>>> import numpy as np
>>> np.set_printoptions(precision=2, suppress=True, linewidth=140, legacy="1.25")
>>> rd = lambda a: np.round(a, 2) + 0
>>> Y = np.array([[1, -2, 0, 0, 0, -1, -3, -2, -3],
...     [2, -2, -1, -2, 0, 0, 2, -3, -2],
...     [3, 0, 3, -3, -2, -3, -3, 0, -3],
...     [-1, 1, 0, -3, -1, -2, 1, 3, 0],
...     [0, 2, 2, -2, -3, -1, -1, -3, 3],
...     [3, 3, 0, 3, 2, -2, 0, -1, -3],
...     [-1, 0, 3, 3, -2, 2, 0, -2, 1],
...     [2, 1, 0, -1, 3, -1, -1, 2, -1],
...     [0, 2, 0, -1, 2, 2, 2, -3, -3]])
>>> F = np.triu(Y)
>>> F
array([[ 1, -2,  0,  0,  0, -1, -3, -2, -3],
       [ 0, -2, -1, -2,  0,  0,  2, -3, -2],
       [ 0,  0,  3, -3, -2, -3, -3,  0, -3],
       [ 0,  0,  0, -3, -1, -2,  1,  3,  0],
       [ 0,  0,  0,  0, -3, -1, -1, -3,  3],
       [ 0,  0,  0,  0,  0, -2,  0, -1, -3],
       [ 0,  0,  0,  0,  0,  0,  0, -2,  1],
       [ 0,  0,  0,  0,  0,  0,  0,  2, -1],
       [ 0,  0,  0,  0,  0,  0,  0,  0, -3]])
>>> np.allclose(F[:-1].T @ np.linalg.lstsq(F[:-1].T, F[-1])[0], F[-1])
False
>>> np.linalg.lstsq(F[:-1].T, F[-1])[2]
7
>>> np.abs(np.diag(np.linalg.qr(F)[1])) > 1e-9
array([ True,  True,  True,  True,  True,  True, False,  True,  True])
>>> left, sigma, Vh = np.linalg.svd(F)
>>> evecs = Vh[:(sigma > 1e-8).sum()]
>>> rng = np.random.default_rng(599)
>>> x = F[1] + 2 * F[6] + rng.integers(2) * np.eye(9)[1]
>>> x
array([ 0., -1., -1., -2.,  0.,  0.,  2., -7.,  0.])
>>> np.allclose(evecs.T @ evecs @ x, x)
False
>>> rd(np.linalg.norm(x - evecs.T @ evecs @ x))
0.02
>>> np.linalg.matrix_rank(np.vstack([F, x]))
9
>>> rd(np.diag(evecs.T @ evecs))
array([0.25, 1.  , 0.87, 0.98, 0.99, 1.  , 0.91, 1.  , 1.  ])
